% python3 -q
>>> import numpy as np
>>> import numpy.linalg as la
>>> np.set_printoptions(suppress=True, linewidth=100)
>>> def rnd(a):
...     return np.round(a, 1) + 0
... 
>>> data = np.array([[-2, 0, 0, -3, 0, -1],
...     [0, 0, 0, -1, 0, 0],
...     [0, 0, 0, 1, 3, 1],
...     [0, -1, 0, 0, 0, 3],
...     [0, 0, 0, -3, 0, 0],
...     [0, 0, 0, 0, 0, 3],
...     [0, 0, 0, 0, 0, 2]])
>>> # rank 5
>>> np.abs(np.diag(la.qr(data)[1])) > 1e-9
array([ True,  True, False,  True, False,  True])
>>> np.unique(data.round(6), axis=0).shape
(7, 6)
>>> rnd(np.trace(la.pinv(data) @ data))
np.float64(5.0)
>>> mat = np.load("run9.npy")
>>> mat
array([[3., 1., 0., 0.],
       [0., 3., 1., 0.],
       [0., 0., 3., 1.],
       [0., 0., 0., 3.]])
>>> rng = np.random.default_rng(77)
>>> labels = rng.permutation(4)
>>> labels
array([0, 3, 2, 1])
>>> out = mat[labels][:, labels]
>>> np.trace(out)
np.float64(12.0)
>>> rnd(la.det(out)), rnd(la.det(mat[labels]))
(np.float64(81.0), np.float64(-81.0))
>>> ev, evecs = la.eig(mat)
>>> print(rnd(np.sort(la.eigvals(la.inv(mat)))))
[0.3 0.3 0.3 0.3]
>>> w1 = np.array([[2, 3], [1, 0], [0, 2], [1, 1]])
>>> beta = np.array([4, 5])
>>> act = np.maximum(mat @ w1 + beta, 0)
>>> (act > 0).mean(axis=0)
array([1., 1.])
>>> la.matrix_rank(act)
np.int64(2)
>>> W2 = np.array([[1, 4, 0], [0, 0, 1]])
>>> w1 @ W2
array([[2, 8, 3],
       [1, 4, 0],
       [0, 0, 2],
       [1, 4, 1]])
>>> (act @ W2).round(6).argmax(axis=1)
array([1, 1, 1, 1])
